>>> import numpy as np
>>> np.set_printoptions(precision=3, suppress=True, linewidth=200, legacy="1.25")
>>> def rnd(a):
...     return np.round(a, 3) + 0
... 
>>> A = np.load("x.npy")
>>> print(A)
[[-2  0  0  0  0  0]
 [ 1  2  0  0  0  0]
 [-1 -2  0  0  0  0]
 [ 0  0 -2  0  0  0]
 [ 0  0  1  2  0  0]
 [ 0  0 -1 -2  0  0]
 [ 0  0  0  0 -2  0]
 [ 0  0  0  0  1  2]
 [ 0  0  0  0 -1 -2]]
>>> def softmax(z):
...     e = np.exp(z - z.max(axis=-1, keepdims=True))
...     return e / e.sum(axis=-1, keepdims=True)
... 
>>> rnd(softmax(10 * A[2]))
array([0.  , 0.  , 0.25, 0.25, 0.25, 0.25])
>>> rnd(softmax(A[2]))
array([0.082, 0.03 , 0.222, 0.222, 0.222, 0.222])
>>> rnd(softmax(A[2] + -1))
array([0.082, 0.03 , 0.222, 0.222, 0.222, 0.222])
>>> rnd(softmax(A).sum(axis=1))
array([1., 1., 1., 1., 1., 1., 1., 1., 1.])
>>> scores = A @ A.T / np.sqrt(6)
>>> softmax(scores).round(6).argmax(axis=1)
array([0, 1, 2, 3, 4, 5, 6, 7, 8])
>>> rnd(softmax(scores))
array([[0.37 , 0.032, 0.164, 0.072, 0.072, 0.072, 0.072, 0.072, 0.072],
       [0.031, 0.54 , 0.009, 0.07 , 0.07 , 0.07 , 0.07 , 0.07 , 0.07 ],
       [0.141, 0.008, 0.478, 0.062, 0.062, 0.062, 0.062, 0.062, 0.062],
       [0.072, 0.072, 0.072, 0.37 , 0.032, 0.164, 0.072, 0.072, 0.072],
       [0.07 , 0.07 , 0.07 , 0.031, 0.54 , 0.009, 0.07 , 0.07 , 0.07 ],
       [0.062, 0.062, 0.062, 0.141, 0.008, 0.478, 0.062, 0.062, 0.062],
       [0.072, 0.072, 0.072, 0.072, 0.072, 0.072, 0.37 , 0.032, 0.164],
       [0.07 , 0.07 , 0.07 , 0.07 , 0.07 , 0.07 , 0.031, 0.54 , 0.009],
       [0.062, 0.062, 0.062, 0.062, 0.062, 0.062, 0.141, 0.008, 0.478]])
>>> W0 = np.loadtxt("dump.csv", delimiter=",")
>>> rnd(W0)
array([[0.207, 0.   , 0.31 , 0.207, 0.034, 0.069, 0.   , 0.172],
       [0.2  , 0.2  , 0.143, 0.029, 0.114, 0.086, 0.029, 0.2  ],
       [0.086, 0.171, 0.2  , 0.   , 0.114, 0.086, 0.143, 0.2  ],
       [0.194, 0.222, 0.222, 0.111, 0.   , 0.   , 0.   , 0.25 ],
       [0.143, 0.057, 0.029, 0.171, 0.171, 0.171, 0.143, 0.114],
       [0.051, 0.179, 0.154, 0.   , 0.026, 0.205, 0.154, 0.231],
       [0.038, 0.   , 0.231, 0.192, 0.115, 0.231, 0.192, 0.   ],
       [0.19 , 0.143, 0.024, 0.   , 0.048, 0.19 , 0.19 , 0.214]])
>>> # row-stochastic, so 1 is an eigenvalue
>>> rnd(np.linalg.matrix_power(W0, 100))
array([[0.137, 0.123, 0.163, 0.075, 0.075, 0.135, 0.114, 0.177],
       [0.137, 0.123, 0.163, 0.075, 0.075, 0.135, 0.114, 0.177],
       [0.137, 0.123, 0.163, 0.075, 0.075, 0.135, 0.114, 0.177],
       [0.137, 0.123, 0.163, 0.075, 0.075, 0.135, 0.114, 0.177],
       [0.137, 0.123, 0.163, 0.075, 0.075, 0.135, 0.114, 0.177],
       [0.137, 0.123, 0.163, 0.075, 0.075, 0.135, 0.114, 0.177],
       [0.137, 0.123, 0.163, 0.075, 0.075, 0.135, 0.114, 0.177],
       [0.137, 0.123, 0.163, 0.075, 0.075, 0.135, 0.114, 0.177]])
>>> rnd(W0 @ np.ones(8))
array([1., 1., 1., 1., 1., 1., 1., 1.])
>>> rnd(np.sort(np.abs(np.linalg.eigvals(W0)))[::-1])
array([1.   , 0.224, 0.186, 0.186, 0.144, 0.144, 0.103, 0.103])
>>> pr = np.eye(8)[6]
>>> for _ in range(7):
...     pr = pr @ W0
...     print(pr.round(3))
... 
[0.038 0.    0.231 0.192 0.115 0.231 0.192 0.   ]
[0.101 0.13  0.184 0.086 0.076 0.134 0.122 0.167]
[0.134 0.129 0.161 0.071 0.078 0.134 0.117 0.177]
[0.137 0.123 0.162 0.075 0.076 0.136 0.115 0.176]
[0.137 0.123 0.163 0.075 0.075 0.135 0.114 0.177]
[0.137 0.123 0.163 0.075 0.075 0.135 0.114 0.177]
[0.137 0.123 0.163 0.075 0.075 0.135 0.114 0.177]
>>> q, Rm = np.linalg.qr(W0)
>>> np.allclose(Rm.T @ Rm, W0.T @ W0)
True
>>> rnd(q @ Rm)
array([[0.207, 0.   , 0.31 , 0.207, 0.034, 0.069, 0.   , 0.172],
       [0.2  , 0.2  , 0.143, 0.029, 0.114, 0.086, 0.029, 0.2  ],
       [0.086, 0.171, 0.2  , 0.   , 0.114, 0.086, 0.143, 0.2  ],
       [0.194, 0.222, 0.222, 0.111, 0.   , 0.   , 0.   , 0.25 ],
       [0.143, 0.057, 0.029, 0.171, 0.171, 0.171, 0.143, 0.114],
       [0.051, 0.179, 0.154, 0.   , 0.026, 0.205, 0.154, 0.231],
       [0.038, 0.   , 0.231, 0.192, 0.115, 0.231, 0.192, 0.   ],
       [0.19 , 0.143, 0.024, 0.   , 0.048, 0.19 , 0.19 , 0.214]])
>>> q, V = np.linalg.qr(W0[:, :5])[0], np.linalg.qr(W0[:, 5:])[0]
>>> s = np.linalg.svd(q.T @ V, compute_uv=False)
>>> print(rnd(np.linalg.norm(q @ q.T - V @ V.T, 2)))
1.0
>>> rnd(np.degrees(np.arccos(s.clip(0, 1))))
array([10.368, 42.027, 55.22 ])
>>> (s > 0.9).sum()
1
>>> x0 = np.array([-2, -3, -5, -6, 1, 5])
>>> target = A @ x0
>>> rnd(np.linalg.lstsq(A, target)[0])
array([-2., -3., -5., -6.,  1.,  5.])
>>> rnd(np.linalg.pinv(A) @ A)
array([[1., 0., 0., 0., 0., 0.],
       [0., 1., 0., 0., 0., 0.],
       [0., 0., 1., 0., 0., 0.],
       [0., 0., 0., 1., 0., 0.],
       [0., 0., 0., 0., 1., 0.],
       [0., 0., 0., 0., 0., 1.]])
>>> rng = np.random.default_rng(404)
>>> target = target + 0.3 * rng.normal(size=9)
>>> rnd(target)
array([  4.119,  -8.185,   8.137,  10.268, -16.91 ,  16.992,  -1.911,  11.409, -11.438])
>>> b, *_ = np.linalg.lstsq(A, target)
>>> rnd(b)
array([-2.059, -3.051, -5.134, -5.909,  0.955,  5.234])
>>> rnd(A.T @ (target - A @ b))
array([0., 0., 0., 0., 0., 0.])
>>> B = W0 + rng.integers(-2, 3, (8, 1)) @ rng.integers(-2, 3, (1, 8))
>>> rnd(B)
array([[ 2.207,  0.   ,  0.31 ,  2.207,  1.034,  0.069,  2.   ,  0.172],
       [ 4.2  ,  0.2  ,  0.143,  4.029,  2.114,  0.086,  4.029,  0.2  ],
       [-3.914,  0.171,  0.2  , -4.   , -1.886,  0.086, -3.857,  0.2  ],
       [ 4.194,  0.222,  0.222,  4.111,  2.   ,  0.   ,  4.   ,  0.25 ],
       [ 0.143,  0.057,  0.029,  0.171,  0.171,  0.171,  0.143,  0.114],
       [-3.949,  0.179,  0.154, -4.   , -1.974,  0.205, -3.846,  0.231],
       [ 2.038,  0.   ,  0.231,  2.192,  1.115,  0.231,  2.192,  0.   ],
       [-3.81 ,  0.143,  0.024, -4.   , -1.952,  0.19 , -3.81 ,  0.214]])
>>> np.abs(B - W0).sum(axis=1)
array([ 7., 14., 14., 14.,  0., 14.,  7., 14.])
